$ ipython --no-banner

In [1]: import numpy as np

In [2]: import numpy.linalg as la

In [3]: np.set_printoptions(suppress=True, linewidth=100)

In [4]: tidy = lambda a: np.round(a, 2) + 0

In [5]: m1 = np.loadtxt("x.csv", delimiter=",")

In [6]: m1
Out[6]: 
array([[1.  , 0.7 , 0.49],
       [0.7 , 1.  , 0.7 ],
       [0.49, 0.7 , 1.  ]])

In [7]: O = m1.astype(float).copy()

In [8]: for j in range(3):
   ...:     O[:, j] -= O[:, :j] @ (O[:, :j].T @ O[:, j])
   ...:     O[:, j] /= la.norm(O[:, j])
   ...: 

In [9]: tidy(O.T @ O)
Out[9]: 
array([[1., 0., 0.],
       [0., 1., 0.],
       [0., 0., 1.]])

In [10]: tidy(O)
Out[10]: 
array([[ 0.76, -0.65,  0.  ],
       [ 0.53,  0.62, -0.57],
       [ 0.37,  0.44,  0.82]])

In [11]: tidy(O.T @ m1)
Out[11]: 
array([[1.32, 1.33, 1.12],
       [0.  , 0.47, 0.55],
       [0.  , 0.  , 0.42]])

In [12]: Uu, sigma, Vt = la.svd(m1, full_matrices=False)

In [13]: tidy(Uu.T @ m1 @ Vt.T)
Out[13]: 
array([[2.26, 0.  , 0.  ],
       [0.  , 0.51, 0.  ],
       [0.  , 0.  , 0.23]])

In [14]: tidy(np.abs(Vt[0]))
Out[14]: array([0.56, 0.62, 0.56])

In [15]: tidy(np.cumsum(sigma ** 2) / np.sum(sigma ** 2))
Out[15]: array([0.94, 0.99, 1.  ])

In [16]: tidy(np.sqrt((sigma ** 2).sum())), tidy(la.norm(m1))
Out[16]: (np.float64(2.33), np.float64(2.33))

In [17]: K = np.loadtxt("out7.csv", delimiter=",")

In [18]: K
Out[18]: 
array([[-0.29,  0.46,  0.  ],
       [-0.09,  0.15,  0.  ],
       [ 0.15, -0.24,  0.  ],
       [-0.47,  0.69,  0.  ],
       [-0.09,  0.15,  0.  ],
       [ 0.03, -0.05,  0.  ],
       [-0.06,  0.1 ,  0.  ],
       [-0.21,  0.34,  0.  ],
       [-0.06,  0.1 ,  0.  ],
       [ 0.47, -0.69,  0.  ],
       [-0.12,  0.2 ,  0.  ],
       [-0.32,  0.5 ,  0.  ],
       [ 0.03, -0.05,  0.  ],
       [-0.26,  0.42,  0.  ],
       [ 0.12, -0.2 ,  0.  ],
       [-0.4 ,  0.6 ,  0.  ]])

In [19]: # rows 1 and 4 are equal

In [20]: f, g = K[0], K[8]

In [21]: tidy(f @ f)
Out[21]: np.float64(0.3)

In [22]: pr = (f @ g) / (f @ f) * f

In [23]: tidy(pr)
Out[23]: array([-0.06,  0.1 ,  0.  ])
